% ipython --no-banner

In [1]: import numpy as np

In [2]: np.set_printoptions(suppress=True, linewidth=140)

In [3]: def rd(a):
   ...:     return np.round(a, 3) + 0
   ...: 

In [4]: data = np.load("test15.npy")

In [5]: data
Out[5]: 
array([[ 3,  0,  0,  0,  0, -1],
       [ 0,  2,  3,  1,  0,  0],
       [ 0,  0,  2,  1,  0,  0],
       [ 0,  3,  0, -3,  0,  0],
       [ 0,  0,  0,  0,  0,  0],
       [-2,  0,  0,  0,  0,  3]])

In [6]: # 3 blocks once reordered

In [7]: Uu, sv, Vt = np.linalg.svd(data)

In [8]: V = Vt[:(sv > 1e-8).sum()]

In [9]: rng = np.random.default_rng(2492)

In [10]: vec = data[4] + -3 * data[3] + rng.integers(2) * np.eye(6)[4]

In [11]: vec
Out[11]: array([ 0., -9.,  0.,  9.,  1.,  0.])

In [12]: rd(np.linalg.norm(vec - V.T @ V @ vec))
Out[12]: np.float64(1.0)

In [13]: arr = np.loadtxt("a.csv", delimiter=",")

In [14]: print(arr)
[[ 1.  2. -4.  0. -6.  6. -2.]
 [ 2. -2. -2.  0. -3.  3. -1.]
 [-4. -2.  1.  0.  6. -6.  2.]
 [ 0.  0.  0. -3.  0.  0.  0.]
 [-6. -3.  6.  0.  6. -9.  3.]
 [ 6.  3. -6.  0. -9.  6. -3.]
 [-2. -1.  2.  0.  3. -3. -2.]]

In [15]: # 2 blocks once reordered

In [16]: labels = rng.permutation(7)

In [17]: out = arr[:, labels] * rng.choice([-1, 1], 7)

In [18]: print(out)
[[-6.  2. -0. -2.  6. -1.  4.]
 [-3. -2. -0. -1.  3. -2.  2.]
 [ 6. -2. -0.  2. -6.  4. -1.]
 [ 0.  0.  3.  0.  0. -0. -0.]
 [ 6. -3. -0.  3. -9.  6. -6.]
 [-9.  3. -0. -3.  6. -6.  6.]
 [ 3. -1. -0. -2. -3.  2. -2.]]

In [19]: Uu, _, Vt = np.linalg.svd(arr.T @ out)

In [20]: labels
Out[20]: array([4, 1, 3, 6, 5, 0, 2])

In [21]: rd(Uu @ Vt)
Out[21]: 
array([[ 0.,  0.,  0.,  0.,  0., -1.,  0.],
       [ 0.,  1.,  0.,  0.,  0.,  0.,  0.],
       [ 0.,  0.,  0.,  0.,  0.,  0., -1.],
       [ 0.,  0., -1.,  0.,  0.,  0.,  0.],
       [ 1.,  0.,  0.,  0.,  0.,  0.,  0.],
       [ 0.,  0.,  0.,  0.,  1.,  0.,  0.],
       [ 0.,  0.,  0.,  1.,  0.,  0.,  0.]])

In [22]: W = np.array([[0, 3], [1, 1], [1, -1], [2, 2], [2, 0], [0, 0], [3, 0]])

In [23]: beta = np.array([-2, 3])

In [24]: H = np.maximum(out @ W + beta, 0)

In [25]: (H > 0).astype(int)
Out[25]: 
array([[1, 0],
       [1, 0],
       [0, 1],
       [1, 0],
       [0, 1],
       [1, 0],
       [0, 1]])

In [26]: rd((H > 0).mean(axis=0))
Out[26]: array([0.571, 0.429])

In [27]: W2 = np.array([[7, -2, -1], [-1, -6, 0]])

In [28]: W @ W2
Out[28]: 
array([[ -3, -18,   0],
       [  6,  -8,  -1],
       [  8,   4,  -1],
       [ 12, -16,  -2],
       [ 14,  -4,  -2],
       [  0,   0,   0],
       [ 21,  -6,  -3]])

In [29]: H @ W2
Out[29]: 
array([[ 140.,  -40.,  -20.],
       [  42.,  -12.,   -6.],
       [ -23., -138.,    0.],
       [   7.,   -2.,   -1.],
       [ -24., -144.,    0.],
       [ 175.,  -50.,  -25.],
       [  -7.,  -42.,    0.]])

In [30]: W = np.array([[2, 1, 0, 4],
    ...:     [3, 2, 0, 1],
    ...:     [5, 1, 1, 3],
    ...:     [5, 1, 4, 4],
    ...:     [2, 4, 4, 3],
    ...:     [2, 1, 2, 5],
    ...:     [0, 1, 1, 0]])

In [31]: beta = np.array([1, 6, 6, 8])

In [32]: H = np.maximum(arr @ W + beta, 0)

In [33]: np.linalg.matrix_rank(H)
Out[33]: np.int64(4)

In [34]: print(rd((H > 0).mean(axis=0)))
[0.286 0.571 0.429 0.429]

In [35]: (H > 0).astype(int)
Out[35]: 
array([[0, 0, 0, 1],
       [0, 0, 0, 1],
       [0, 1, 1, 0],
       [0, 1, 0, 0],
       [1, 1, 1, 0],
       [0, 0, 0, 1],
       [1, 1, 1, 0]])

In [36]: print(H)
[[ 0.  0.  0. 14.]
 [ 0.  0.  0. 14.]
 [ 0. 19. 21.  0.]
 [ 0.  3.  0.  0.]
 [ 4. 18. 21.  0.]
 [ 0.  0.  0. 20.]
 [ 4. 11. 12.  0.]]

In [37]: W2 = np.array([[-5, 5], [-1, -4], [-5, -3], [-5, 1]])

In [38]: (H @ W2).round(6).argmax(axis=1)
Out[38]: array([1, 1, 0, 0, 1, 1, 1])

In [39]: W @ W2
Out[39]: 
array([[-31,  10],
       [-22,   8],
       [-46,  21],
       [-66,  13],
       [-49, -15],
       [-46,   5],
       [ -6,  -7]])

In [40]: ev, V = np.linalg.eigh(arr)

In [41]: vec = np.array([-1, 1, -1, 2, 2, 0, -2])

In [42]: print(np.abs(arr).sum(axis=1).max(), rd(np.abs(ev).max()))
33.0 25.0

In [43]: rd(V * np.maximum(ev, 0) @ V.T)
Out[43]: 
array([[ 3.571,  1.786, -3.571,  0.   , -5.357,  5.357, -1.786],
       [ 1.786,  0.893, -1.786,  0.   , -2.679,  2.679, -0.893],
       [-3.571, -1.786,  3.571,  0.   ,  5.357, -5.357,  1.786],
       [ 0.   ,  0.   ,  0.   ,  0.   ,  0.   ,  0.   ,  0.   ],
       [-5.357, -2.679,  5.357,  0.   ,  8.036, -8.036,  2.679],
       [ 5.357,  2.679, -5.357,  0.   , -8.036,  8.036, -2.679],
       [-1.786, -0.893,  1.786,  0.   ,  2.679, -2.679,  0.893]])

In [44]: print(rd(np.linalg.eigvalsh(arr[1:, 1:])))
[-3. -3. -3. -3. -3. 21.]

In [45]: print(vec @ arr @ vec)
-36.0

In [46]: ev, V = np.linalg.eigh(arr)

In [47]: np.unique(ev.round(6) + 0, return_counts=True)[1]
Out[47]: array([6, 1])

In [48]: rd(np.linalg.svd(arr, compute_uv=False))
Out[48]: array([25.,  3.,  3.,  3.,  3.,  3.,  3.])

In [49]: np.abs(V[:, -1]).round(6).argmax()
Out[49]: np.int64(4)

In [50]: rd(np.linalg.eigvalsh(arr @ arr))
Out[50]: array([  9.,   9.,   9.,   9.,   9.,   9., 625.])

In [51]: rd(V.T @ V)
Out[51]: 
array([[1., 0., 0., 0., 0., 0., 0.],
       [0., 1., 0., 0., 0., 0., 0.],
       [0., 0., 1., 0., 0., 0., 0.],
       [0., 0., 0., 1., 0., 0., 0.],
       [0., 0., 0., 0., 1., 0., 0.],
       [0., 0., 0., 0., 0., 1., 0.],
       [0., 0., 0., 0., 0., 0., 1.]])
